% python3 -q
>>> import numpy as np
>>> np.set_printoptions(precision=3, suppress=True, linewidth=140, legacy="1.25")
>>> rnd = lambda a: np.round(a, 3) + 0
>>> mat = np.load("out18.npy")
>>> mat
array([[0, 5, 0],
       [0, 1, 0],
       [0, 1, 0],
       [0, 1, 0],
       [0, 1, 0],
       [0, 5, 0],
       [0, 1, 0],
       [0, 5, 0],
       [1, 0, 0],
       [0, 3, 0],
       [0, 1, 0],
       [0, 1, 0],
       [0, 3, 0],
       [1, 0, 0],
       [0, 1, 0],
       [1, 0, 0],
       [0, 1, 0],
       [0, 3, 0],
       [0, 5, 0],
       [0, 3, 0],
       [0, 3, 0],
       [0, 3, 0],
       [0, 3, 0],
       [0, 5, 0],
       [1, 0, 0],
       [0, 5, 0],
       [0, 3, 0]])
>>> rank = np.linalg.matrix_rank(mat)
>>> rank
2
>>> ns = np.linalg.svd(mat)[2][rank:].T
>>> np.allclose(mat @ ns, 0)
True
>>> [int(np.linalg.matrix_rank(mat[:i])) for i in range(1, len(mat) + 1)]
[1, 1, 1, 1, 1, 1, 1, 1, 2, 2, 2, 2, 2, 2, 2, 2, 2, 2, 2, 2, 2, 2, 2, 2, 2, 2, 2]
>>> W0 = np.loadtxt("layer15.csv", delimiter=",")
>>> W0
array([[ -9.995,   1.356,  -1.077],
       [-14.848,   4.95 ,  -8.061],
       [-18.256, -23.541,  -2.854],
       [ -8.583, -29.829,   0.553],
       [ -4.791,  -1.022,  -3.45 ],
       [ -0.757,  -7.51 ,   4.751],
       [-10.995,   8.741,   8.022],
       [ -3.409,  24.757,  -0.661],
       [-18.663, -23.247,  -4.46 ],
       [ -0.367,   2.244,   8.795],
       [ 14.157,  -4.778,  -3.179],
       [  3.695,  17.873,   2.623],
       [ -0.394, -24.92 ,   6.104],
       [  2.095,  -2.926,  -0.423],
       [ 15.593,   7.824,   1.784],
       [ -2.973,  14.971,   8.369],
       [  2.94 , -14.12 ,   0.085],
       [ -0.8  ,  10.841,  -0.043],
       [  2.417,  43.011,  -2.49 ],
       [  1.006,  -3.941,   9.327],
       [  0.733,  10.17 ,   1.324],
       [ -9.986, -27.386,   5.367],
       [  1.4  ,   8.974,   0.444],
       [-13.198,   2.522,   2.738],
       [ -1.235, -20.181,   0.99 ],
       [-26.264, -27.106,   6.017],
       [ -2.199,  32.7  ,  -2.503],
       [  2.354,  -5.23 ,  -1.145],
       [ -2.207,  -0.922,  -6.564]])
>>> proj = W0 @ np.linalg.solve(W0.T @ W0, W0.T)
>>> np.allclose(proj @ proj, proj)
True
>>> rnd(np.linalg.eigvalsh(proj))
array([0., 0., 0., 0., 0., 0., 0., 0., 0., 0., 0., 0., 0., 0., 0., 0., 0., 0., 0., 0., 0., 0., 0., 0., 0., 0., 1., 1., 1.])
>>> q, _ = np.linalg.qr(np.array([[-0.5, -1.0, -2.1, -1.3, 1.2],
...     [0.1, 0.2, -0.3, 0.6, -0.6],
...     [-0.3, 0.0, 0.2, 0.3, -0.3],
...     [-0.5, 0.6, 0.7, 0.3, -0.4],
...     [-0.2, 0.5, -0.2, 1.6, -0.9]]))
>>> V, _ = np.linalg.qr(np.array([[0.9, -0.1, 1.4, -0.5, -1.2],
...     [-1.8, -0.8, 0.2, 1.3, -0.7],
...     [0.4, 1.0, 0.3, -1.1, 1.3],
...     [-0.4, 0.1, 0.0, -0.1, 0.5],
...     [0.3, -0.4, 1.6, 1.1, -1.2]]))
>>> sigma = 5 * 0.7 ** np.arange(5)
>>> data = q[:, :5] * sigma @ V[:5]
>>> rnd(data)
array([[ 3.27 ,  1.334, -0.051,  1.796, -0.91 ],
       [-0.871,  1.26 , -0.219, -0.858, -0.622],
       [ 1.149,  0.549,  1.392,  0.785,  1.408],
       [-0.346,  0.869,  2.494,  2.713, -0.052],
       [-0.947,  1.819, -0.248,  1.449,  0.779]])
>>> rnd(np.kron(np.eye(2, dtype=int), data))
array([[ 3.27 ,  1.334, -0.051,  1.796, -0.91 ,  0.   ,  0.   ,  0.   ,  0.   ,  0.   ],
       [-0.871,  1.26 , -0.219, -0.858, -0.622,  0.   ,  0.   ,  0.   ,  0.   ,  0.   ],
       [ 1.149,  0.549,  1.392,  0.785,  1.408,  0.   ,  0.   ,  0.   ,  0.   ,  0.   ],
       [-0.346,  0.869,  2.494,  2.713, -0.052,  0.   ,  0.   ,  0.   ,  0.   ,  0.   ],
       [-0.947,  1.819, -0.248,  1.449,  0.779,  0.   ,  0.   ,  0.   ,  0.   ,  0.   ],
       [ 0.   ,  0.   ,  0.   ,  0.   ,  0.   ,  3.27 ,  1.334, -0.051,  1.796, -0.91 ],
       [ 0.   ,  0.   ,  0.   ,  0.   ,  0.   , -0.871,  1.26 , -0.219, -0.858, -0.622],
       [ 0.   ,  0.   ,  0.   ,  0.   ,  0.   ,  1.149,  0.549,  1.392,  0.785,  1.408],
       [ 0.   ,  0.   ,  0.   ,  0.   ,  0.   , -0.346,  0.869,  2.494,  2.713, -0.052],
       [ 0.   ,  0.   ,  0.   ,  0.   ,  0.   , -0.947,  1.819, -0.248,  1.449,  0.779]])
>>> rnd(np.einsum("ii->", data))
9.415
>>> rnd(np.linalg.eigvals(data).sum().real)
9.415
